% python3 -q
>>> import numpy as np
>>> np.set_printoptions(precision=2, suppress=True, linewidth=100)
>>> rd = lambda a: np.round(a, 2) + 0
>>> W0 = np.load("sample18.npy")
>>> print(W0)
[[ 0  3  5]
 [-4 -1  1]]
>>> T = np.stack([W0, 4 * W0, W0[::-1]])
>>> print(np.einsum("bij,cij->bc", T, T))
[[ 52 208   4]
 [208 832  16]
 [  4  16  52]]
>>> print(rd(np.linalg.norm(T, axis=(1, 2))))
[ 7.21 28.84  7.21]
>>> A2 = np.array([[-2, 2, 1], [3, -3, 0], [2, -3, -3]])
>>> print(np.einsum("ik,kj->ji", W0, A2))
[[ 19   7]
 [-24  -8]
 [-15  -7]]
>>> print(np.einsum("ik,kj->ij", W0, A2))
[[ 19 -24 -15]
 [  7  -8  -7]]
>>> print(np.linalg.matrix_rank(W0 @ A2))
2
>>> u, r1 = W0[1], W0[0]
>>> print(u @ u)
18
>>> p = (u @ r1) / (u @ u) * u
>>> print(rd(r1 - p))
[0.44 3.11 4.89]
>>> print(np.linalg.matrix_rank(np.outer(u, r1)))
1
>>> print(rd(p))
[-0.44 -0.11  0.11]
>>> print(rd(np.linalg.norm(u + r1) ** 2 + np.linalg.norm(u - r1) ** 2))
104.0
>>> u = np.array([0, 2, -3])
>>> print(np.convolve(W0[0], u))
[  0   0   6   1 -15]
>>> print(np.correlate(W0[0], W0[1], "full"))
[  0   3   2 -17 -20]
>>> theta = np.radians(60)
>>> r_ = np.eye(3)
>>> r_[0, 0] = r_[2, 2] = np.cos(theta)
>>> r_[0, 2], r_[2, 0] = -np.sin(theta), np.sin(theta)
>>> print(rd(r_))
[[ 0.5   0.   -0.87]
 [ 0.    1.    0.  ]
 [ 0.87  0.    0.5 ]]
>>> A2 = W0 @ r_.T
>>> print(np.allclose(np.linalg.norm(W0, axis=1), np.linalg.norm(A2, axis=1)))
True
>>> print(rd(A2))
[[-4.33  3.    2.5 ]
 [-2.87 -1.   -2.96]]
>>> print(rd(np.linalg.svd(W0, compute_uv=False)), rd(np.linalg.svd(A2, compute_uv=False)))
[5.85 4.21] [5.85 4.21]
>>> A2 = np.array([[2, -1], [0, 0]])
>>> basis = np.array([[1, 0], [3, 0]])
>>> feats = np.kron(A2, basis)
>>> print(feats)
[[ 2  0 -1  0]
 [ 6  0 -3  0]
 [ 0  0  0  0]
 [ 0  0  0  0]]
>>> Uu, sig, VT = np.linalg.svd(feats)
>>> print(rd(sig))
[7.07 0.   0.   0.  ]
>>> A2 = Uu[:, :1] @ np.diag(sig[:1]) @ VT[:1]
>>> print(rd(np.linalg.norm(feats - A2, 2)), rd(sig[1]))
0.0 0.0
>>> print(np.linalg.matrix_rank(feats, rtol=0.05))
1
>>> print(np.linalg.matrix_rank(A2))
1
>>> print(rd(np.sort(np.linalg.eigvals(feats).real)))
[0. 0. 0. 2.]
>>> print((feats != 0).astype(int))
[[1 0 1 0]
 [1 0 1 0]
 [0 0 0 0]
 [0 0 0 0]]
>>> print(rd(np.linalg.det(feats)))
0.0
>>> print(feats @ feats)
[[ 4  0 -2  0]
 [12  0 -6  0]
 [ 0  0  0  0]
 [ 0  0  0  0]]
>>> Uu, sig, VT = np.linalg.svd(feats)
>>> vecs = VT[:(sig > 1e-8).sum()]
>>> rng = np.random.default_rng(986846)
>>> x = feats[3] + -2 * feats[0] + rng.integers(2) * np.eye(4)[0]
>>> print(x)
[-3.  0.  2.  0.]
>>> print(rd(np.linalg.norm(x - vecs.T @ vecs @ x)))
0.45
>>> print(rd(np.diag(vecs.T @ vecs)))
[0.8 0.  0.2 0. ]
>>> print(np.linalg.matrix_rank(np.vstack([feats, x])))
2
>>> print(rd(np.linalg.det(feats.T)))
0.0
>>> print(rd(np.linalg.eigvals(feats).sum().real))
2.0
>>> def softmax(z):
...     e = np.exp(z - z.max(axis=-1, keepdims=True))
...     return e / e.sum(axis=-1, keepdims=True)
... 
>>> print(softmax(feats[2]))
[0.25 0.25 0.25 0.25]
>>> att = feats @ feats.T / np.sqrt(4)
>>> print(rd(softmax(att + np.triu(np.full(att.shape, -np.inf), 1))))
[[1.   0.   0.   0.  ]
 [0.   1.   0.   0.  ]
 [0.33 0.33 0.33 0.  ]
 [0.25 0.25 0.25 0.25]]
>>> print(softmax(att)[2] @ feats)
[ 2.  0. -1.  0.]
>>> A = np.load("layer2.npy")
>>> print(A)
[[ -5   0 -25   5]
 [ -9   0 -45   9]]
>>> print(np.argsort(-np.linalg.norm(A, axis=0).round(6), kind="stable")[:3])
[2 0 3]
>>> print([round(float(x), 2) for x in np.linalg.svd(A, compute_uv=False)[:3]])
[53.5, 0.0]
